In [1]: import numpy as np

In [2]: from numpy import linalg as LA

In [3]: np.set_printoptions(precision=2, suppress=True, linewidth=120, sign=" ")

In [4]: m1 = -1 * np.eye(4) + np.eye(4, k=1)

In [5]: print(m1)
[[-1.  1.  0.  0.]
 [ 0. -1.  1.  0.]
 [ 0.  0. -1.  1.]
 [ 0.  0.  0. -1.]]

In [6]: # triangular, det is the product of the diagonal

In [7]: Y = np.inv(m1)
AttributeError: module 'numpy' has no attribute 'inv'


In [8]: Y = LA.inv(m1)

In [9]: print(LA.det(m1) * Y)
[[-1. -1. -1. -1.]
 [-0. -1. -1. -1.]
 [-0. -0. -1. -1.]
 [-0. -0. -0. -1.]]

In [10]: print(np.round(LA.cond(m1), 2))
5.41

In [11]: print(LA.inv(Y))
[[-1.  1. -0. -0.]
 [-0. -1.  1. -0.]
 [-0. -0. -1.  1.]
 [-0. -0. -0. -1.]]

In [12]: print(round(LA.det(m1) * LA.det(Y), 2))
1.0

In [13]: print(Y)
[[-1. -1. -1. -1.]
 [-0. -1. -1. -1.]
 [-0. -0. -1. -1.]
 [-0. -0. -0. -1.]]

In [14]: u = np.array([2, 0, 3, 3])

In [15]: Y = m1 + np.outer(u, np.eye(4)[2])

In [16]: print(LA.matrix_rank(Y - m1))
1

In [17]: print(LA.matrix_rank(LA.inv(Y) - LA.inv(m1), tol=1e-8))
1

In [18]: Y = m1[0, 0] * m1[1:] - np.outer(m1[1:, 0], m1[0])

In [19]: print(Y)
[[ 0.  1. -1. -0.]
 [ 0. -0.  1. -1.]
 [ 0. -0. -0.  1.]]

In [20]: print(np.flatnonzero(~Y.round(6).any(axis=1)))
[]

In [21]: print(Y.reshape(2, -1))
[[ 0.  1. -1. -0.  0. -0.]
 [ 1. -1.  0. -0. -0.  1.]]

In [22]: T = Y.reshape(3, 2, -1)

In [23]: print(np.einsum("ihd,jhd->hij", T, T).shape)
(2, 3, 3)

In [24]: print(np.swapaxes(T, 1, 2)[1])
[[ 0.  1.]
 [-0. -1.]]

In [25]: print(T.transpose(1, 0, 2))
[[[ 0.  1.]
  [ 0. -0.]
  [ 0. -0.]]

 [[-1. -0.]
  [ 1. -1.]
  [-0.  1.]]]

In [26]: LA.determinant(m1)
AttributeError: module 'numpy.linalg' has no attribute 'determinant'


In [27]: print(m1 @ m1)
[[ 1. -2.  1.  0.]
 [ 0.  1. -2.  1.]
 [ 0.  0.  1. -2.]
 [ 0.  0.  0.  1.]]

In [28]: print(np.allclose(m1, m1.T))
False

In [29]: print(round(np.abs(LA.eigvals(m1)).max(), 2))
1.0

In [30]: m1.inv()
AttributeError: 'numpy.ndarray' object has no attribute 'inv'


In [31]: print((m1 + m1.T) / 2)
[[-1.   0.5  0.   0. ]
 [ 0.5 -1.   0.5  0. ]
 [ 0.   0.5 -1.   0.5]
 [ 0.   0.   0.5 -1. ]]

In [32]: E = np.array([[-8, -9, -3, -2], [5, 6, -9, -7], [-2, -9, -1, 0], [-9, -5, 3, 7]])

In [33]: E[2] = E[0]

In [34]: print(E)
[[-8 -9 -3 -2]
 [ 5  6 -9 -7]
 [-8 -9 -3 -2]
 [-9 -5  3  7]]

In [35]: print(np.round(LA.norm(E), 2))
25.9

In [36]: print(np.unravel_index(np.abs(E).argmax(), E.shape))
(np.int64(0), np.int64(1))

In [37]: print(E.sum(axis=0))
[-20 -17 -12  -4]

In [38]: print(E - E[0])
[[ 0  0  0  0]
 [13 15 -6 -5]
 [ 0  0  0  0]
 [-1  4  6  9]]

In [39]: print(np.abs(E).max())
9

In [40]: np.zeros(4, 4)
TypeError: Cannot interpret '4' as a data type


In [41]: print(np.count_nonzero(E))
16

In [42]: print(np.round(LA.svd(E, compute_uv=False), 2) + 0)
[ 21.68  13.59   4.02   0.  ]

In [43]: print(E.sum(axis=1))
[-22  -5 -22  -4]

In [44]: print(np.diff(E, axis=0))
[[ 13  15  -6  -5]
 [-13 -15   6   5]
 [ -1   4   6   9]]

In [45]: E[:, 4]
IndexError: index 4 is out of bounds for axis 1 with size 4


In [46]: print(E.mean(axis=0))
[-5.   -4.25 -3.   -1.  ]

In [47]: u = np.array([0, 1])

In [48]: print(np.correlate(E[0], E[1], "full"))
[ 56 135  54 -53 -45 -27 -10]

In [49]: print(np.cross(E[0, :3], E[1, :3]))
[ 99 -87  -3]

In [50]: U, sv, vt = LA.svd(E)

In [51]: V = vt[:(sv > 1e-8).sum()]

In [52]: rng = np.random.default_rng(57777)

In [53]: x0 = E[3] + 2 * E[2] + rng.integers(2) * np.eye(4)[1]

In [54]: print(x0)
[-25. -23.  -3.   3.]

In [55]: print(np.diag(V.T @ V))
[ 0.71  0.79  0.81  0.69]

In [56]: print(np.round(LA.norm(x0 - V.T @ V @ x0), 2))
0.0

In [57]: data = np.load("data.npy")

In [58]: print(data)
[[ 0  3 -1  2]
 [ 0  0  0  4]
 [ 0  0  0 -3]
 [ 0  0  0  2]]

In [59]: rk = LA.matrix_rank(data)

In [60]: print(rk)
2

In [61]: null = LA.svd(data)[2][rk:].T

In [62]: print(np.round(data @ null, 2) + 0)
[[ 0.  0.]
 [ 0.  0.]
 [ 0.  0.]
 [ 0.  0.]]

In [63]: print([int(LA.matrix_rank(np.delete(data, i, axis=0))) for i in range(4)])
[1, 2, 2, 2]

In [64]: print(np.allclose(data @ null, 0))
True

In [65]: print(np.round(null @ null.T, 2) + 0)
[[ 1.   0.   0.   0. ]
 [ 0.   0.1  0.3  0. ]
 [ 0.   0.3  0.9  0. ]
 [ 0.   0.   0.   0. ]]

In [66]: x0 = np.array([3, 0, 1, 2])

In [67]: y = m1 @ x0

In [68]: print(y)
[-3.  1.  1. -2.]

In [69]: print(LA.solve(m1, m1[:, 1]))
[-0.  1. -0. -0.]

In [70]: print(LA.solve(m1.T, m1[3]))
[-0. -0. -0.  1.]

In [71]: A = np.load("sample6.npy")

In [72]: print(A)
[[ 7  0  0]
 [ 0  7  7]
 [ 0  0  0]]

In [73]: P = np.triu(np.array([[2, 0, 2], [1, 0, 1], [0, 2, 1]]), 1) + np.eye(3)

In [74]: Y = P @ A @ LA.inv(P)

In [75]: print(P @ A - A @ P)
[[  0.   0. -14.]
 [  0.   0.  -7.]
 [  0.   0.   0.]]

In [76]: print(np.poly(Y))
[  1. -14.  49.   0.]

In [77]: print(Y)
[[  7.   0. -14.]
 [  0.   7.   0.]
 [  0.   0.   0.]]

In [78]: print(round(LA.det(Y), 2))
0.0

In [79]: print(LA.matrix_rank(Y))
2

In [80]: U, sv, vt = LA.svd(A)

In [81]: print(sv)
[ 9.9  7.   0. ]

In [82]: Y = U[:, :2] @ np.diag(sv[:2]) @ vt[:2]

In [83]: print(round(float(np.abs(A - Y).max()), 2))
0.0

In [84]: J = np.load("block7.npy")

In [85]: print(J)
[[ -0.8  -0.2   0.4]
 [ -1.9  -1.2   1. ]
 [ -0.9   0.7   0.8]
 [  1.1  -0.9   0.4]
 [ -1.7  -0.3  -0.4]
 [  1.    1.1  -0.9]
 [ -0.4  -0.6  -1.4]
 [ -1.2  -0.7  -0.4]
 [ -1.2   0.   -1.6]
 [ -1.4  -0.6   0.5]
 [ -0.6   0.1  -1. ]
 [  1.5   0.1  -0.2]
 [-14.   12.  -18. ]
 [  0.9   0.3  -0.2]
 [  1.2  -1.6   0.2]
 [ -0.3   0.    0.7]
 [ -0.6   0.2  -1.2]
 [ -0.8   1.2  -0.4]
 [  0.6   0.   -0.2]
 [  0.5   1.4  -0.3]
 [  0.1  -0.6   0.5]]

In [86]: cov = np.cov(J, rowvar=False)

In [87]: print(cov)
[[ 10.04  -7.81  11.65]
 [ -7.81   7.53 -10.42]
 [ 11.65 -10.42  15.65]]

In [88]: print(np.argwhere(np.triu(np.abs(np.corrcoef(J.T)) > 0.8, 1)))
[[ 0  1]
 [ 0  2]
 [ 1  2]]

In [89]: print(np.median(J, axis=0))
[-0.6  0.  -0.2]

In [90]: w, V = LA.eig(cov)

In [91]: print(np.sort(LA.eigvals(LA.inv(cov))))
[ 0.03  0.98  2.54]

In [92]: print(np.sort(LA.eigvals(cov @ cov)))
[    0.16     1.03  1011.73]

In [93]: Xc = J - J.mean(axis=0)

In [94]: V = LA.svd(Xc)[2][:1]

In [95]: Y = Xc - Xc @ V.T @ V

In [96]: print((Xc @ V.T).std(axis=0))
[ 5.5]

In [97]: print(Y.std(axis=0))
[ 0.82  0.64  0.52]

In [98]: print(np.cov(Xc @ V.T, rowvar=False))
31.80770407316074

In [99]: print(np.diag(V.T @ V))
[ 0.29  0.22  0.48]

In [100]: x0 = np.array([0, 1, 1])

In [101]: h = np.maximum(J @ x0, 0)

In [102]: print(h)
[ 0.2  0.   1.5  0.   0.   0.2  0.   0.   0.   0.   0.   0.   0.   0.1  0.   0.7  0.   0.8  0.   1.1  0. ]

In [103]: print(J.T @ h)
[-1.52  3.76  0.92]

In [104]: x0 = np.array([3, 0, 0])

In [105]: y = J @ x0

In [106]: print(np.round(LA.pinv(J) @ J, 2) + 0)
[[ 1.  0.  0.]
 [ 0.  1.  0.]
 [ 0.  0.  1.]]

In [107]: print(np.round(LA.solve(J.T @ J, J.T @ y), 2) + 0)
[ 3.  0.  0.]

In [108]: print(y)
[ -2.4  -5.7  -2.7   3.3  -5.1   3.   -1.2  -3.6  -3.6  -4.2  -1.8   4.5 -42.    2.7   3.6  -0.9  -1.8  -2.4   1.8
   1.5   0.3]

In [109]: print(np.round(LA.lstsq(J, y)[0], 2) + 0)
[ 3.  0.  0.]

In [110]: y = y + 0.1 * rng.normal(size=21)

In [111]: print(y)
[ -2.47  -5.47  -2.64   3.31  -5.19   3.    -1.05  -3.41  -3.72  -4.16  -1.71   4.43 -41.9    2.86   3.8   -0.82  -1.82
  -2.41   1.72   1.5    0.24]

In [112]: beta, *_ = LA.lstsq(J, y)

In [113]: print(beta.round())
[ 3. -0. -0.]

In [114]: print(beta)
[ 2.98 -0.05 -0.02]

In [115]: mat = np.load("test0.npy")

In [116]: print(mat)
[[  0.2   4.   -0.4]
 [  0.  -20.    0.4]
 [  0.5 -16.    0.2]]

In [117]: # column 1 dominates

In [118]: print(np.allclose(mat @ mat.T, mat.T @ mat))
False

In [119]: print((mat - mat.T) / 2)
[[ 0.    2.   -0.45]
 [-2.    0.    8.2 ]
 [ 0.45 -8.2   0.  ]]

In [120]: print(LA.matrix_power(mat, 2))
[[ -0.16 -72.8    1.44]
 [  0.2  393.6   -7.92]
 [  0.2  318.8   -6.56]]

In [121]: print(np.sort(np.abs(LA.eigvals(mat))))
[  0.37   0.37  19.68]

In [122]: print((mat + mat.T) / 2)
[[  0.2    2.     0.05]
 [  2.   -20.    -7.8 ]
 [  0.05  -7.8    0.2 ]]

In [123]: print(np.allclose(mat, mat.T))
False

In [124]: print(mat @ mat)
[[ -0.16 -72.8    1.44]
 [  0.2  393.6   -7.92]
 [  0.2  318.8   -6.56]]

In [125]: mat.inv()
AttributeError: 'numpy.ndarray' object has no attribute 'inv'
